% python3 -q
>>> import numpy as np
>>> from numpy import linalg as LA
>>> np.set_printoptions(precision=2, suppress=True, linewidth=140)
>>> rd = lambda a: np.round(a, 2) + 0
>>> M = np.load("layer16.npy")
>>> M
array([[ 4,  4,  4],
       [ 4,  8,  8],
       [ 4,  8, 12]])
>>> # symmetric, so the eigenvalues are real
>>> Lm = LA.cholesky(M)
>>> LA.eigvalsh(M).min() > 0
np.True_
>>> np.prod(np.diag(Lm)) ** 2, rd(LA.det(M))
(np.float64(64.0), np.float64(64.0))
>>> W0 = np.loadtxt("case6.csv", delimiter=",")
>>> W0
array([[0., 0., 0., 0.],
       [0., 0., 1., 1.],
       [0., 1., 0., 0.],
       [0., 1., 0., 0.]])
>>> ang = np.radians(120)
>>> r_ = np.eye(4)
>>> r_[0, 0] = r_[3, 3] = np.cos(ang)
>>> r_[0, 3], r_[3, 0] = -np.sin(ang), np.sin(ang)
>>> rd(r_)
array([[-0.5 ,  0.  ,  0.  , -0.87],
       [ 0.  ,  1.  ,  0.  ,  0.  ],
       [ 0.  ,  0.  ,  1.  ,  0.  ],
       [ 0.87,  0.  ,  0.  , -0.5 ]])
>>> A2 = W0 @ r_.T
>>> rd(A2)
array([[ 0.  ,  0.  ,  0.  ,  0.  ],
       [-0.87,  0.  ,  1.  , -0.5 ],
       [ 0.  ,  1.  ,  0.  ,  0.  ],
       [ 0.  ,  1.  ,  0.  ,  0.  ]])
>>> rd(LA.svd(W0, compute_uv=False)), rd(LA.svd(A2, compute_uv=False))
(array([1.41, 1.41, 0.  , 0.  ]), array([1.41, 1.41, 0.  , 0.  ]))
>>> C2 = A2.T @ A2
>>> LA.matrix_rank(C2)
np.int64(2)
>>> J = np.load("out2.npy")
>>> J
array([[ 2,  1,  9],
       [ 4,  4,  6],
       [ 3,  0,  5],
       [ 5,  7,  5],
       [ 6,  9,  2],
       [14, 13, 27]])
>>> # row 5 is much longer than the rest
>>> u, r1 = J[1], J[3]
>>> u @ u
np.int64(68)
>>> u @ r1
np.int64(78)
>>> p = (u @ r1) / (u @ u) * u
>>> rd(p)
array([4.59, 4.59, 6.88])
>>> rd(r1 - p)
array([ 0.41,  2.41, -1.88])
>>> rd(LA.norm(u + r1) ** 2 + LA.norm(u - r1) ** 2)
np.float64(334.0)
>>> u = np.array([-1, 1, -1])
>>> np.correlate(J[0], J[1], "full")
array([12, 14, 66, 40, 36])
>>> np.cross(J[0, :3], J[1, :3])
array([-30,  24,   4])
>>> x0 = np.array([0, 2, 3])
>>> rhs = J @ x0
>>> rd(LA.pinv(J) @ J)
array([[1., 0., 0.],
       [0., 1., 0.],
       [0., 0., 1.]])
>>> rhs
array([ 29,  26,  15,  29,  24, 107])
>>> rng = np.random.default_rng(18034)
>>> rhs = rhs + 0.3 * rng.normal(size=6)
>>> rd(rhs)
array([ 29.18,  26.3 ,  15.09,  28.84,  23.67, 107.33])
>>> b, *_ = LA.lstsq(J, rhs)
>>> rd(LA.norm(rhs - J @ b))
np.float64(0.29)
>>> rd(b)
array([0.  , 1.96, 3.03])
>>> [round(float(LA.norm(LA.solve(J.T @ J + lam * np.eye(3), J.T @ rhs))), 2) for lam in (0, 1, 10, 100)]
[3.61, 3.45, 3.24, 3.02]
>>> A2 = np.c_[J[:, :2] @ np.array([[3, 3], [4, 0]]), np.array([1, 0, 1, 3, 2, 1])]
>>> A2
array([[10,  6,  1],
       [28, 12,  0],
       [ 9,  9,  1],
       [43, 15,  3],
       [54, 18,  2],
       [94, 42,  1]])
>>> rd(LA.norm(A2 - J @ LA.lstsq(J, A2)[0], axis=0))
array([0.  , 0.  , 2.52])
>>> LA.matrix_rank(np.c_[J, A2])
np.int64(4)
>>> rd(LA.lstsq(J, A2[:, 0])[0])
array([3., 4., 0.])
>>> proj = J @ LA.solve(J.T @ J, J.T)
>>> rd(proj @ J[:, 1])
array([ 1.,  4.,  0.,  7.,  9., 13.])
>>> rd((np.eye(6) - proj) @ J)
array([[0., 0., 0.],
       [0., 0., 0.],
       [0., 0., 0.],
       [0., 0., 0.],
       [0., 0., 0.],
       [0., 0., 0.]])
>>> rd(np.diag(proj))
array([0.35, 0.06, 0.87, 0.25, 0.65, 0.81])
>>> m1 = np.loadtxt("a.csv", delimiter=",")
>>> m1
array([[22., 14., 10.,  9., 12.,  9.,  6.],
       [14., 10.,  7.,  7.,  8.,  8.,  5.],
       [10.,  7.,  9., 10.,  7.,  8.,  3.],
       [ 9.,  7., 10., 14., 11.,  7.,  3.],
       [12.,  8.,  7., 11., 14.,  2.,  3.],
       [ 9.,  8.,  8.,  7.,  2., 13.,  5.],
       [ 6.,  5.,  3.,  3.,  3.,  5.,  3.]])
>>> A2 = np.array([[3, 1, -1],
...     [-1, 1, 1],
...     [3, -3, -2],
...     [-2, -3, 3],
...     [3, 1, 1],
...     [2, 3, 3],
...     [0, 0, -1]])
>>> np.einsum("ij->j", m1)
array([82., 59., 54., 61., 57., 52., 28.])
>>> np.einsum("ij,ij->i", m1, m1)
array([1122.,  547.,  452.,  605.,  587.,  456.,  122.])
>>> m1 @ A2
array([[118.,  18.,  32.],
       [ 79.,  14.,  30.],
       [ 67.,  -9.,  37.],
       [ 69., -24.,  49.],
       [ 73., -14.,  32.],
       [ 61.,  13.,  40.],
       [ 35.,  11.,  17.]])
>>> LA.matrix_rank(m1 @ A2)
np.int64(3)
>>> A2.T @ m1.T
array([[118.,  79.,  67.,  69.,  73.,  61.,  35.],
       [ 18.,  14.,  -9., -24., -14.,  13.,  11.],
       [ 32.,  30.,  37.,  49.,  32.,  40.,  17.]])
